>>> import numpy as np
>>> np.set_printoptions(precision=1, suppress=True, linewidth=200)
>>> m1 = np.loadtxt("layer11.csv", delimiter=",")
>>> m1
array([[26.,  4., 12.,  3., 12.],
       [ 4., 11., -3., -3., -6.],
       [12., -3.,  9.,  0., 12.],
       [ 3., -3.,  0.,  9., -3.],
       [12., -6., 12., -3., 18.]])
>>> evals, vecs = np.linalg.eigvalsh(m1)
Traceback (most recent call last):
  File "<python-input-4>", line 1, in <module>
    evals, vecs = np.linalg.eigvalsh(m1)
    ^^^^^^^^^^^
ValueError: too many values to unpack (expected 2)
>>> evals, vecs = np.linalg.eigh(m1)
>>> np.abs(vecs[:, -1]).round(6).argmax()
np.int64(0)
>>> np.round(np.linalg.eigvalsh(m1 @ m1), 1) + 0
array([   0. ,    0. ,  140.6,  326.1, 1856.3])
>>> np.unique(evals.round(6) + 0, return_counts=True)[1]
array([2, 1, 1, 1])
>>> np.round(np.linalg.svd(m1, compute_uv=False), 1) + 0
array([43.1, 18.1, 11.9,  0. ,  0. ])
>>> evals.sum(), np.trace(m1)
(np.float64(73.0), np.float64(73.0))
>>> K = np.diag(np.array([-1, 0, 0, 0, 1, -1]))
>>> K
array([[-1,  0,  0,  0,  0,  0],
       [ 0,  0,  0,  0,  0,  0],
       [ 0,  0,  0,  0,  0,  0],
       [ 0,  0,  0,  0,  0,  0],
       [ 0,  0,  0,  0,  1,  0],
       [ 0,  0,  0,  0,  0, -1]])
>>> round(np.trace(np.linalg.pinv(K) @ K), 1)
np.float64(3.0)
>>> K @ np.linalg.pinv(K) @ K
array([[-1.,  0.,  0.,  0.,  0.,  0.],
       [ 0.,  0.,  0.,  0.,  0.,  0.],
       [ 0.,  0.,  0.,  0.,  0.,  0.],
       [ 0.,  0.,  0.,  0.,  0.,  0.],
       [ 0.,  0.,  0.,  0.,  1.,  0.],
       [ 0.,  0.,  0.,  0.,  0., -1.]])
>>> np.linalg.lstsq(K[:-1].T, K[-1])[2]
np.int32(2)
>>> np.abs(np.diag(np.linalg.qr(K)[1])) > 1e-9
array([ True, False, False, False,  True,  True])
>>> np.unique(K.round(6), axis=0).shape
(4, 6)
>>> [round(float(x), 1) for x in np.linalg.svd(K, compute_uv=False)[:3]]
[1.0, 1.0, 1.0]
>>> np.argsort(-np.linalg.norm(K, axis=0).round(6), kind="stable")[:3]
array([0, 4, 5])
>>> rng = np.random.default_rng(505586)
>>> idx = rng.permutation(5)
>>> idx
array([3, 1, 4, 2, 0])
>>> other = m1[idx][:, idx]
>>> np.diag(other)
array([ 9., 11., 18.,  9., 26.])
>>> round(float(np.linalg.det(other)), 1), np.round(np.linalg.det(m1[idx]), 1)
(0.0, np.float64(0.0))
>>> np.trace(other)
np.float64(73.0)
>>> other
array([[ 9., -3., -3.,  0.,  3.],
       [-3., 11., -6., -3.,  4.],
       [-3., -6., 18., 12., 12.],
       [ 0., -3., 12.,  9., 12.],
       [ 3.,  4., 12., 12., 26.]])
>>> feats = np.loadtxt("out3.csv", delimiter=",")
>>> feats
array([[ 0.,  0.,  0.,  0.],
       [ 2.,  0., -1., -2.],
       [ 0.,  2., -2.,  2.],
       [-1., -1.,  1.,  2.],
       [-2.,  0.,  1.,  4.],
       [ 0.,  2., -2.,  2.],
       [ 2.,  0., -1., -2.],
       [ 3.,  1., -3., -2.],
       [ 0.,  0.,  0.,  0.],
       [ 2.,  0., -1., -2.],
       [ 0.,  2., -2.,  2.],
       [ 0.,  0.,  0.,  0.],
       [ 0.,  0.,  0.,  0.],
       [-1., -1.,  1.,  2.],
       [ 3.,  1., -3., -2.],
       [ 1.,  1., -2.,  0.],
       [ 0.,  2., -2.,  2.],
       [ 1.,  1., -2.,  0.],
       [ 1.,  1., -2.,  0.],
       [ 1.,  1., -2.,  0.],
       [ 0.,  0.,  0.,  0.],
       [ 0.,  0.,  0.,  0.],
       [ 2.,  0., -1., -2.],
       [ 0.,  0.,  0.,  0.],
       [ 0.,  0.,  0.,  0.],
       [ 0.,  0.,  0.,  0.],
       [-1.,  1.,  0.,  2.],
       [-1., -1.,  1.,  2.],
       [-1., -1.,  1.,  2.],
       [-1., -1.,  1.,  2.],
       [ 0.,  0.,  0.,  0.],
       [ 3.,  1., -3., -2.]])
>>> proj = feats @ np.linalg.solve(feats.T @ feats, feats.T)
>>> np.diag(proj)
array([0. , 0.2, 0.2, 0.2, 0.3, 0.2, 0.2, 0.2, 0. , 0.2, 0.2, 0. , 0. , 0.2, 0.2, 0.1, 0.2, 0.1, 0.1, 0.1, 0. , 0. , 0.2, 0. , 0. , 0. , 0.2, 0.2, 0.2, 0.2, 0. , 0.2])
>>> np.round(np.trace(proj), 1)
np.float64(4.0)
>>> r = np.linalg.matrix_rank(m1)
>>> r
np.int64(3)
>>> N = np.linalg.svd(m1)[2][r:].T
>>> [int(np.linalg.matrix_rank(np.delete(m1, i, axis=0))) for i in range(5)]
[3, 3, 3, 3, 3]
>>> np.round(m1 @ N, 1) + 0
array([[0., 0.],
       [0., 0.],
       [0., 0.],
       [0., 0.],
       [0., 0.]])
>>> N.shape
(5, 2)
>>> np.round(N @ N.T, 1) + 0
array([[ 0.2, -0.3, -0.2, -0.2, -0.1],
       [-0.3,  0.3,  0.1,  0.3,  0.2],
       [-0.2,  0.1,  0.8,  0. , -0.3],
       [-0.2,  0.3,  0. ,  0.2,  0.3],
       [-0.1,  0.2, -0.3,  0.3,  0.4]])
>>> J = np.loadtxt("test12.csv", delimiter=",")
>>> J
array([[0., 0., 1., 3., 0., 0.],
       [0., 0., 3., 4., 0., 0.],
       [7., 0., 0., 7., 2., 3.],
       [7., 0., 0., 5., 4., 9.],
       [0., 0., 0., 2., 0., 0.],
       [4., 0., 0., 4., 2., 6.],
       [7., 0., 0., 7., 2., 3.],
       [7., 0., 0., 7., 2., 3.],
       [1., 0., 0., 4., 0., 0.],
       [4., 0., 0., 4., 2., 6.],
       [0., 0., 5., 5., 0., 0.],
       [4., 0., 0., 4., 2., 6.],
       [0., 0., 1., 3., 0., 0.],
       [4., 0., 0., 4., 2., 6.],
       [4., 0., 0., 4., 2., 6.],
       [4., 0., 0., 4., 2., 6.]])
>>> U, sig, VT = np.linalg.svd(J)
>>> np.argmax(sig[:-1] / (sig[1:] + 1e-6)) + 1
np.int64(5)
>>> other = U[:, :5] @ np.diag(sig[:5]) @ VT[:5]
>>> round(float(np.linalg.norm(J - other) / np.linalg.norm(J)), 1)
0.0
>>> round(float(np.abs(J - other).max()), 1)
0.0
>>> np.round(np.linalg.norm(J - other, 2), 1), round(sig[5], 1)
(np.float64(0.0), np.float64(0.0))
>>> np.linalg.matrix_rank(other)
np.int64(5)
>>> J.reshape(16, 7)
Traceback (most recent call last):
  File "<python-input-49>", line 1, in <module>
    J.reshape(16, 7)
    ~~~~~~~~~^^^^^^^
ValueError: cannot reshape array of size 96 into shape (16,7)
>>> J.reshape(-1, 2)
array([[0., 0.],
       [1., 3.],
       [0., 0.],
       [0., 0.],
       [3., 4.],
       [0., 0.],
       [7., 0.],
       [0., 7.],
       [2., 3.],
       [7., 0.],
       [0., 5.],
       [4., 9.],
       [0., 0.],
       [0., 2.],
       [0., 0.],
       [4., 0.],
       [0., 4.],
       [2., 6.],
       [7., 0.],
       [0., 7.],
       [2., 3.],
       [7., 0.],
       [0., 7.],
       [2., 3.],
       [1., 0.],
       [0., 4.],
       [0., 0.],
       [4., 0.],
       [0., 4.],
       [2., 6.],
       [0., 0.],
       [5., 5.],
       [0., 0.],
       [4., 0.],
       [0., 4.],
       [2., 6.],
       [0., 0.],
       [1., 3.],
       [0., 0.],
       [4., 0.],
       [0., 4.],
       [2., 6.],
       [4., 0.],
       [0., 4.],
       [2., 6.],
       [4., 0.],
       [0., 4.],
       [2., 6.]])
>>> J.ravel(order="F")
array([0., 0., 7., 7., 0., 4., 7., 7., 1., 4., 0., 4., 0., 4., 4., 4., 0., 0., 0., 0., 0., 0., 0., 0., 0., 0., 0., 0., 0., 0., 0., 0., 1., 3., 0., 0., 0., 0., 0., 0., 0., 0., 5., 0., 1., 0., 0., 0.,
       3., 4., 7., 5., 2., 4., 7., 7., 4., 4., 5., 4., 3., 4., 4., 4., 0., 0., 2., 4., 0., 2., 2., 2., 0., 2., 0., 2., 0., 2., 2., 2., 0., 0., 3., 9., 0., 6., 3., 3., 0., 6., 0., 6., 0., 6., 6., 6.])
>>> T = J.reshape(16, 2, -1)
>>> T.transpose(1, 0, 2)
array([[[0., 0., 1.],
        [0., 0., 3.],
        [7., 0., 0.],
        [7., 0., 0.],
        [0., 0., 0.],
        [4., 0., 0.],
        [7., 0., 0.],
        [7., 0., 0.],
        [1., 0., 0.],
        [4., 0., 0.],
        [0., 0., 5.],
        [4., 0., 0.],
        [0., 0., 1.],
        [4., 0., 0.],
        [4., 0., 0.],
        [4., 0., 0.]],

       [[3., 0., 0.],
        [4., 0., 0.],
        [7., 2., 3.],
        [5., 4., 9.],
        [2., 0., 0.],
        [4., 2., 6.],
        [7., 2., 3.],
        [7., 2., 3.],
        [4., 0., 0.],
        [4., 2., 6.],
        [5., 0., 0.],
        [4., 2., 6.],
        [3., 0., 0.],
        [4., 2., 6.],
        [4., 2., 6.],
        [4., 2., 6.]]])
>>> np.einsum("ihd,jhd->hij", T, T).shape
(2, 16, 16)
>>> T.sum(axis=1)
array([[ 3.,  0.,  1.],
       [ 4.,  0.,  3.],
       [14.,  2.,  3.],
       [12.,  4.,  9.],
       [ 2.,  0.,  0.],
       [ 8.,  2.,  6.],
       [14.,  2.,  3.],
       [14.,  2.,  3.],
       [ 5.,  0.,  0.],
       [ 8.,  2.,  6.],
       [ 5.,  0.,  5.],
       [ 8.,  2.,  6.],
       [ 3.,  0.,  1.],
       [ 8.,  2.,  6.],
       [ 8.,  2.,  6.],
       [ 8.,  2.,  6.]])
